% ipython --no-banner

In [1]: import numpy as np

In [2]: np.set_printoptions(precision=2, suppress=True, linewidth=160, legacy="1.25")

In [3]: F = np.loadtxt("run18.csv", delimiter=",")

In [4]: F
Out[4]: 
array([[0., 1.],
       [1., 0.]])

In [5]: F[:, 0] @ F[:, 1]
Out[5]: 0.0

In [6]: out = F / np.linalg.norm(F, axis=1, keepdims=True)

In [7]: gram = out @ out.T

In [8]: (gram - 2 * np.eye(2)).round(6).argmax(axis=1)
Out[8]: array([1, 0])

In [9]: gram[1]
Out[9]: array([0., 1.])

In [10]: (np.abs(gram) > 0.9).astype(int)
Out[10]: 
array([[1, 0],
       [0, 1]])

In [11]: vec = np.array([-1, -2])

In [12]: y = F @ vec

In [13]: y
Out[13]: array([-2., -1.])

In [14]: np.linalg.solve(F, y)
Out[14]: array([-1., -2.])

In [15]: np.linalg.solve(F, -3 * y)
Out[15]: array([3., 6.])

In [16]: r0 = np.array([1, 8, 3])

In [17]: X = np.array([np.roll(r0, i) for i in range(3)])

In [18]: X
Out[18]: 
array([[1, 8, 3],
       [3, 1, 8],
       [8, 3, 1]])

In [19]: out = X / np.linalg.norm(X, axis=1, keepdims=True)

In [20]: gram = out @ out.T

In [21]: (np.abs(gram) > 0.9).astype(int)
Out[21]: 
array([[1, 0, 0],
       [0, 1, 0],
       [0, 0, 1]])

In [22]: gram
Out[22]: 
array([[1.  , 0.47, 0.47],
       [0.47, 1.  , 0.47],
       [0.47, 0.47, 1.  ]])

In [23]: (gram - 2 * np.eye(3)).round(6).argmax(axis=1)
Out[23]: array([1, 0, 0])

In [24]: np.argwhere(np.triu(np.abs(gram) > 0.95, 1))
Out[24]: array([], shape=(0, 2), dtype=int64)

In [25]: out = np.linalg.inv(X)

In [26]: round(float(np.linalg.cond(X)), 2)
Out[26]: 1.92

In [27]: round(float(np.linalg.slogdet(X)[0]), 2)
Out[27]: 1.0

In [28]: np.round(X @ out, 2) + 0
Out[28]: 
array([[1., 0., 0.],
       [0., 1., 0.],
       [0., 0., 1.]])

In [29]: out = np.array([[1.2, 1.1],
    ...:     [-0.7, -1.2],
    ...:     [-0.1, 1.9],
    ...:     [0.2, -0.3],
    ...:     [0.5, -0.7],
    ...:     [1.3, -0.8],
    ...:     [-1.6, -1.3]])

In [30]: cent = np.array([[0.1, 1.5, -0.1], [-0.1, -0.6, -0.8]])

In [31]: W0 = out @ cent

In [32]: W0
Out[32]: 
array([[ 0.01,  1.14, -1.  ],
       [ 0.05, -0.33,  1.03],
       [-0.2 , -1.29, -1.51],
       [ 0.05,  0.48,  0.22],
       [ 0.12,  1.17,  0.51],
       [ 0.21,  2.43,  0.51],
       [-0.03, -1.62,  1.2 ]])

In [33]: out = W0 / np.linalg.norm(W0, axis=1, keepdims=True)

In [34]: gram = out @ out.T

In [35]: (gram - 2 * np.eye(7)).round(6).argmax(axis=1)
Out[35]: array([5, 6, 6, 4, 3, 4, 1])

In [36]: np.linalg.norm(out, axis=1)
Out[36]: array([1., 1., 1., 1., 1., 1., 1.])

In [37]: (np.abs(gram) > 0.9).astype(int)
Out[37]: 
array([[1, 0, 0, 0, 0, 0, 1],
       [0, 1, 0, 0, 0, 0, 0],
       [0, 0, 1, 1, 1, 0, 0],
       [0, 0, 1, 1, 1, 1, 0],
       [0, 0, 1, 1, 1, 1, 0],
       [0, 0, 0, 1, 1, 1, 0],
       [1, 0, 0, 0, 0, 0, 1]])

In [38]: np.linalg.cond(W0) > 100
Out[38]: True

In [39]: U, s, VT = np.linalg.svd(W0)

In [40]: s.round(2) + 0
Out[40]: array([3.65, 2.52, 0.  ])

In [41]: np.argmax(s[:-1] / (s[1:] + 1e-6)) + 1
Out[41]: 2

In [42]: out = U[:, :2] @ np.diag(s[:2]) @ VT[:2]

In [43]: np.round(np.abs(W0 - out).max(), 2)
Out[43]: 0.0

In [44]: np.linalg.matrix_rank(out)
Out[44]: 2

In [45]: data = np.array([[0, 1, 0], [1, 0, 0], [0, 0, 0]])

In [46]: # symmetric, so the eigenvalues are real

In [47]: blk = np.stack([data, -3 * data, data[::-1]])

In [48]: blk.sum(axis=0)
Out[48]: 
array([[ 0, -2,  0],
       [-1,  0,  0],
       [ 0,  1,  0]])

In [49]: np.linalg.norm(blk, axis=(1, 2))
Out[49]: array([1.41, 4.24, 1.41])

In [50]: blk.shape
Out[50]: (3, 3, 3)

In [51]: out = np.array([[4, 2], [0, 5]])

In [52]: cent = np.array([[3, 2], [1, 2]])

In [53]: arr = np.block([[out, np.array([[-1, 1], [-3, -3]])], [np.zeros((2, 2)), cent]])

In [54]: arr
Out[54]: 
array([[ 4.,  2., -1.,  1.],
       [ 0.,  5., -3., -3.],
       [ 0.,  0.,  3.,  2.],
       [ 0.,  0.,  1.,  2.]])

In [55]: proj = np.triu(np.array([[-2, 2, -1, -1], [2, -2, 1, -1], [2, 0, 2, 0], [2, -2, 0, -1]]), 1) + np.eye(4)

In [56]: out = proj @ arr @ np.linalg.inv(proj)

In [57]: np.trace(out), np.trace(arr)
Out[57]: (14.0, 14.0)

In [58]: proj @ arr - arr @ proj
Out[58]: 
array([[ 0.,  2., -8., -4.],
       [ 0.,  0., -3.,  5.],
       [ 0.,  0.,  0.,  0.],
       [ 0.,  0.,  0.,  0.]])

In [59]: W1 = np.array([[1, 2], [0, 0], [1, 1], [2, 0]])

In [60]: b = np.array([3, 1])

In [61]: hid = np.maximum(arr @ W1 + b, 0)

In [62]: (hid > 0).mean(axis=0)
Out[62]: array([0.75, 0.75])

In [63]: np.linalg.matrix_rank(hid)
Out[63]: 2

In [64]: cent = np.array([[-2, 4, -4], [3, 3, 2]])

In [65]: hid @ cent
Out[65]: 
array([[  8.,  56., -16.],
       [  0.,   0.,   0.],
       [ -8.,  52., -32.],
       [-10.,  38., -28.]])
